>>> import numpy as np
>>> np.set_printoptions(precision=1, suppress=True, linewidth=120)
>>> tidy = lambda a: np.round(a, 1) + 0
>>> A = np.load("layer15.npy")
>>> tidy(A)
array([[-0.8, -0.9, -3.5,  1.6, -1.3,  8.8,  0.7, -0.7, -2. ],
       [-0.8,  5.8,  1.6,  0.9, -1.4, -6.6, -2. ,  0.6,  3.5],
       [-0.3, -1.9,  5.8,  3.7,  5.3,  3. ,  0.2,  2.2, -2.7],
       [-0.2, -4.8,  6.5, -1.2,  1.8,  1.8, -5.2,  0.7,  0.2],
       [ 2.6, -4.2,  7.4,  2.5,  1. , -3.2, -1.2, -0.7, -1. ],
       [-4.9, -3.2, -3.6, -3.2,  2. ,  0.8, -2.8, -4.7, -2.9],
       [-3.3, -0.6, -0.5,  6.9, -1.2,  1.7,  4.5, -4. ,  0.2],
       [ 3.5, -4. , -2.8,  1.3, -1.1,  2.9, -7.1, -1.3, -0.1],
       [-3.2, -2.3, -1.9, -5.2,  1.9,  1.5, -6.3, -2.9,  0.3],
       [ 4.5, -4.2,  1.9, -4.5, -2.2,  1.6, -4.9,  1.2,  2.4],
       [-3. , -1. ,  3.1, -0.6, -2.6,  3.2, -6.4, -0.1,  4.8],
       [-3.2, -1.1,  1.1,  2.5, -0.9, -1.5, -1.3,  6.4,  5.9],
       [ 5.2,  5.3, -0.4,  3.7,  0. ,  0.9, -1.7, -1.9, -4.9],
       [ 4.2, -4.9, -3. ,  2.3,  3.2, -2.8,  4.7, -0.5,  1.6],
       [-1.5,  2.5,  3.6, -4.1, -2.8, -2.1,  0.7, -0.6, -7. ],
       [ 2.5,  0.1, -3.7,  6. ,  1.9,  3.9,  4.4, -1.5,  1.7],
       [-2. , -1.5,  6.4,  4.4, -1.3, -1.3,  3.7,  1.1, -4. ],
       [-3.6,  4.9, -4. ,  5.7,  2.1, -0.7,  1.1,  2.6,  0.8],
       [-2. , -0.5, -4.9, -7.3,  1.1,  3.2,  0.1,  2.5,  1.4],
       [-0.7,  4. ,  2.9,  6.7,  0.9,  1.8, -3.9,  2.7, -1.9],
       [-6.7, -3.1,  2.5, -2.7, -1.7, -0.8, -2.6, -1.2, -4.4],
       [-5.5, -4. ,  2.8,  3.7, -3.7, -3.5, -1.2, -0.4, -2.1],
       [-3.4, -3.5,  4.4, -1.4, -2. , -5.3,  4.4,  0.9,  1.5],
       [ 0.3,  0.7,  6.2, -2.3, -3.1,  3.2,  3.5, -3.2, -3.5],
       [ 1.9, -2.9, -7.4,  5. ,  2.2,  1.7, -0.3,  0. ,  0.8],
       [-3.6,  0. ,  1.2, -0.7, -4.6,  0.7, -4. , -0.1,  6.9],
       [ 3. ,  1.2, -5.2, -2.9, -4.5, -4.5, -3.2,  1.6, -0.6],
       [-0.1,  3.4, -3.6,  0.1,  5.1, -4.6, -5. , -2. , -0.3],
       [ 3.7,  0.3,  2.1,  4.7, -2.7,  7. ,  1.6, -0.8,  0.2],
       [ 6.2,  3.7,  2.7, -0.4, -0.5, -4.8, -3.8,  1.7,  0.5],
       [-2.5, -6.6,  1.3, -2. , -3.1,  4.6,  3.6,  0.2, -0.1],
       [ 3.1,  4.7,  4.4,  2.7,  3.9, -4.6,  2.1, -0.6,  0.6],
       [ 5.7, -3.3, -4.5,  0.1, -2.9,  1.2,  3.8,  3. ,  1.6],
       [-0.3, -5.8,  2.9, -4.4,  3.9,  0.4,  2.7,  0.7,  3.9],
       [ 3.4,  3.4,  0.9,  3.8, -3.4,  1.2, -5.8,  0. , -3.9],
       [ 1.5, -3.6, -1. ,  4. , -0.2,  5.2,  2. ,  5.1,  3.3],
       [ 0. , -1.7, -4.3, -8.3,  1.7, -0.2,  0.4,  1.8,  1.8],
       [-1.2,  1.1, -0.4, -7. ,  3. , -4.2,  4.5,  1.1, -0.4],
       [-0.6, -0.1, -1.2, -7.3,  1.6, -1.7, -5. ,  1.5,  3.6]])
>>> t = np.radians(85)
>>> Rm = np.eye(9)
>>> Rm[2, 2] = Rm[0, 0] = np.cos(t)
>>> Rm[2, 0], Rm[0, 2] = -np.sin(t), np.sin(t)
>>> tidy(Rm)
array([[ 0.1,  0. ,  1. ,  0. ,  0. ,  0. ,  0. ,  0. ,  0. ],
       [ 0. ,  1. ,  0. ,  0. ,  0. ,  0. ,  0. ,  0. ,  0. ],
       [-1. ,  0. ,  0.1,  0. ,  0. ,  0. ,  0. ,  0. ,  0. ],
       [ 0. ,  0. ,  0. ,  1. ,  0. ,  0. ,  0. ,  0. ,  0. ],
       [ 0. ,  0. ,  0. ,  0. ,  1. ,  0. ,  0. ,  0. ,  0. ],
       [ 0. ,  0. ,  0. ,  0. ,  0. ,  1. ,  0. ,  0. ,  0. ],
       [ 0. ,  0. ,  0. ,  0. ,  0. ,  0. ,  1. ,  0. ,  0. ],
       [ 0. ,  0. ,  0. ,  0. ,  0. ,  0. ,  0. ,  1. ,  0. ],
       [ 0. ,  0. ,  0. ,  0. ,  0. ,  0. ,  0. ,  0. ,  1. ]])
>>> A2 = A @ Rm.T
>>> tidy(np.abs(A2 - A).max(axis=0))
array([9.7, 0. , 9.4, 0. , 0. , 0. , 0. , 0. , 0. ])
>>> np.allclose(np.linalg.norm(A, axis=1), np.linalg.norm(A2, axis=1))
True
>>> tidy(np.linalg.svd(A, compute_uv=False)), tidy(np.linalg.svd(A2, compute_uv=False))
(array([28.3, 25.5, 24.8, 22.5, 19.9, 18.6, 16. , 14.2, 11.1]), array([28.3, 25.5, 24.8, 22.5, 19.9, 18.6, 16. , 14.2, 11.1]))
>>> tidy(np.linalg.det(Rm)), tidy(np.trace(Rm))
(np.float64(1.0), np.float64(7.2))
